% ipython --no-banner

In [1]: import numpy as np

In [2]: from numpy import linalg as LA

In [3]: np.set_printoptions(suppress=True, linewidth=160)

In [4]: arr = np.array([[0, 1, 0, 0], [1, 0, 0, 0], [0, 0, 0, 1], [0, 0, 1, 0]])

In [5]: print(arr @ arr)
[[1 0 0 0]
 [0 1 0 0]
 [0 0 1 0]
 [0 0 0 1]]

In [6]: print((LA.matrix_power((arr != 0) + (arr.T != 0) + np.eye(4), 4) > 0).astype(int))
[[1 1 0 0]
 [1 1 0 0]
 [0 0 1 1]
 [0 0 1 1]]

In [7]: print(arr.sum(axis=1))
[1 1 1 1]

In [8]: print(arr @ np.ones(4))
[1. 1. 1. 1.]

In [9]: p = np.eye(4)[2]

In [10]: for _ in range(3):
    ...:     p = p @ arr
    ...:     print(p.round(3))
    ...: 
[0. 0. 0. 1.]
[0. 0. 1. 0.]
[0. 0. 0. 1.]

In [11]: vals, evecs = LA.eig(arr)

In [12]: print(vals)
[ 1. -1.  1. -1.]

In [13]: print(np.round(np.sort(LA.eigvals(arr.T)), 3))
[-1. -1.  1.  1.]

In [14]: print(np.round(np.sort(LA.eigvals(LA.inv(arr))), 3))
[-1. -1.  1.  1.]

In [15]: print(round(float(np.abs(LA.eigvals(arr)).max()), 3))
1.0

In [16]: print((arr - arr.T) / 2)
[[0. 0. 0. 0.]
 [0. 0. 0. 0.]
 [0. 0. 0. 0.]
 [0. 0. 0. 0.]]

In [17]: print(np.trace(arr))
0

In [18]: print(np.allclose(arr @ arr.T, arr.T @ arr))
True

In [19]: print((arr + arr.T) / 2)
[[0. 1. 0. 0.]
 [1. 0. 0. 0.]
 [0. 0. 0. 1.]
 [0. 0. 1. 0.]]

In [20]: print(np.round(np.sort(np.abs(LA.eigvals(arr))), 3))
[1. 1. 1. 1.]

In [21]: f, g = arr[3], arr[1]

In [22]: print(f @ f)
1

In [23]: p = (f @ g) / (f @ f) * f

In [24]: print(LA.matrix_rank(np.outer(f, g)))
1

In [25]: print(p)
[0. 0. 0. 0.]

In [26]: print(g - p)
[1. 0. 0. 0.]

In [27]: A = np.loadtxt("case9.csv", delimiter=",")

In [28]: print(A)
[[  7.539   7.189  14.458]
 [ -6.755  -8.762  -8.639]
 [ -5.482 -10.252  -9.493]
 [  7.025  -4.743   2.27 ]
 [  5.577  -0.731   5.557]
 [  6.529  -0.148   6.616]
 [  0.063  -9.61   -6.079]
 [  6.433  -0.262   6.455]
 [  1.291  -5.255  -1.11 ]
 [ -4.422  -9.958  -8.669]
 [  0.286  -2.811   0.832]
 [  5.201   2.467   8.568]
 [  2.479  -3.05    1.69 ]
 [  1.003  -8.488  -4.486]
 [  3.166   0.588   5.671]
 [  4.263  -2.182   3.449]
 [  1.553  -1.443   2.833]
 [ 12.491   4.121  13.867]
 [  9.292   3.723  11.869]
 [  6.101   1.052   7.603]
 [  6.96   -2.574   4.406]
 [  7.997   1.515   9.014]
 [  8.638   3.445  11.264]
 [  9.042  -0.262   7.759]
 [  0.405 -12.428  -8.726]
 [ -6.245 -13.541 -13.163]
 [  2.629  -0.52    4.295]
 [  7.775   2.466   9.854]]

In [29]: cen = A - A.mean(axis=0)

In [30]: evecs = LA.svd(cen)[2][:2]

In [31]: other = cen - cen @ evecs.T @ evecs

In [32]: print(round(LA.norm(other) / LA.norm(cen), 3))
0.0

In [33]: print(np.round((cen @ evecs.T).std(axis=0), 3))
[10.241  2.074]

In [34]: print(np.round(np.diag(evecs.T @ evecs), 3))
[0.889 0.556 0.556]

In [35]: print(np.round(np.cov(cen @ evecs.T, rowvar=False), 3) + 0)
[[108.772   0.   ]
 [  0.      4.459]]

In [36]: T = np.stack([A, 5 * A, A[::-1]])

In [37]: print(T.shape)
(3, 28, 3)

In [38]: print(LA.matrix_rank(T))
[3 3 3]

In [39]: print(LA.matrix_rank(T.reshape(3, -1)))
2

In [40]: print(np.round(LA.norm(T, axis=(1, 2)), 3))
[ 61.763 308.817  61.763]

In [41]: other = np.c_[A[:, :2] @ np.array([[0, 0], [1, 1]]), np.array([3, -3, -3, 1, 2, -3, 0, -2, 2, 3, 2, -2, -1, 1, -2, -1, 0, -3, 3, -2, 3, 1, 3, -3, -2, 0, -1, 2])]

In [42]: print(other)
[[  7.189   7.189   3.   ]
 [ -8.762  -8.762  -3.   ]
 [-10.252 -10.252  -3.   ]
 [ -4.743  -4.743   1.   ]
 [ -0.731  -0.731   2.   ]
 [ -0.148  -0.148  -3.   ]
 [ -9.61   -9.61    0.   ]
 [ -0.262  -0.262  -2.   ]
 [ -5.255  -5.255   2.   ]
 [ -9.958  -9.958   3.   ]
 [ -2.811  -2.811   2.   ]
 [  2.467   2.467  -2.   ]
 [ -3.05   -3.05   -1.   ]
 [ -8.488  -8.488   1.   ]
 [  0.588   0.588  -2.   ]
 [ -2.182  -2.182  -1.   ]
 [ -1.443  -1.443   0.   ]
 [  4.121   4.121  -3.   ]
 [  3.723   3.723   3.   ]
 [  1.052   1.052  -2.   ]
 [ -2.574  -2.574   3.   ]
 [  1.515   1.515   1.   ]
 [  3.445   3.445   3.   ]
 [ -0.262  -0.262  -3.   ]
 [-12.428 -12.428  -2.   ]
 [-13.541 -13.541   0.   ]
 [ -0.52   -0.52   -1.   ]
 [  2.466   2.466   2.   ]]

In [43]: print(np.round(LA.norm(other - A @ LA.lstsq(A, other)[0], axis=0), 3) + 0)
[ 0.     0.    11.371]

In [44]: print(LA.matrix_rank(np.c_[A, other]))
4

In [45]: print(np.round(LA.norm(LA.qr(A)[0].T @ other, axis=0) ** 2 / ((other ** 2).sum(axis=0) + 1e-12), 3))
[1.    1.    0.021]

In [46]: print(LA.matrix_rank(other))
2
